% python3 -q
>>> import numpy as np
>>> np.set_printoptions(precision=2, suppress=True, linewidth=200, legacy="1.25")
>>> arr = np.loadtxt("dump.csv", delimiter=",")
>>> arr
array([[2., 2., 3., 3., 1., 3., 1., 0., 3., 3., 3., 0., 2., 3.],
       [0., 1., 1., 3., 2., 1., 3., 0., 0., 3., 1., 3., 1., 0.],
       [0., 0., 0., 1., 3., 1., 3., 1., 3., 2., 3., 2., 1., 3.],
       [0., 0., 0., 3., 0., 3., 0., 2., 1., 2., 1., 2., 2., 3.],
       [0., 0., 0., 0., 1., 1., 3., 2., 1., 3., 3., 2., 1., 2.],
       [0., 0., 0., 0., 0., 0., 3., 2., 1., 3., 0., 0., 3., 1.],
       [0., 0., 0., 0., 0., 0., 1., 0., 1., 3., 1., 3., 1., 0.],
       [0., 0., 0., 0., 0., 0., 0., 1., 2., 3., 3., 1., 1., 2.],
       [0., 0., 0., 0., 0., 0., 0., 0., 0., 3., 2., 2., 1., 2.],
       [0., 0., 0., 0., 0., 0., 0., 0., 0., 1., 3., 2., 3., 0.],
       [0., 0., 0., 0., 0., 0., 0., 0., 0., 0., 3., 3., 2., 0.],
       [0., 0., 0., 0., 0., 0., 0., 0., 0., 0., 0., 1., 0., 3.],
       [0., 0., 0., 0., 0., 0., 0., 0., 0., 0., 0., 0., 2., 2.],
       [0., 0., 0., 0., 0., 0., 0., 0., 0., 0., 0., 0., 0., 2.]])
>>> U, s, VT = np.linalg.svd(arr)
>>> V = VT[:(s > 1e-8).sum()]
>>> rng = np.random.default_rng(8883)
>>> x0 = arr[0] + -2 * arr[3] + rng.integers(2) * np.eye(14)[13]
>>> x0
array([ 2.,  2.,  3., -3.,  1., -3.,  1., -4.,  1., -1.,  1., -4., -2., -3.])
>>> np.allclose(V.T @ V @ x0, x0)
True
>>> round(float(np.linalg.norm(x0 - V.T @ V @ x0)), 2)
0.0
>>> np.linalg.matrix_rank(np.vstack([arr, x0]))
13
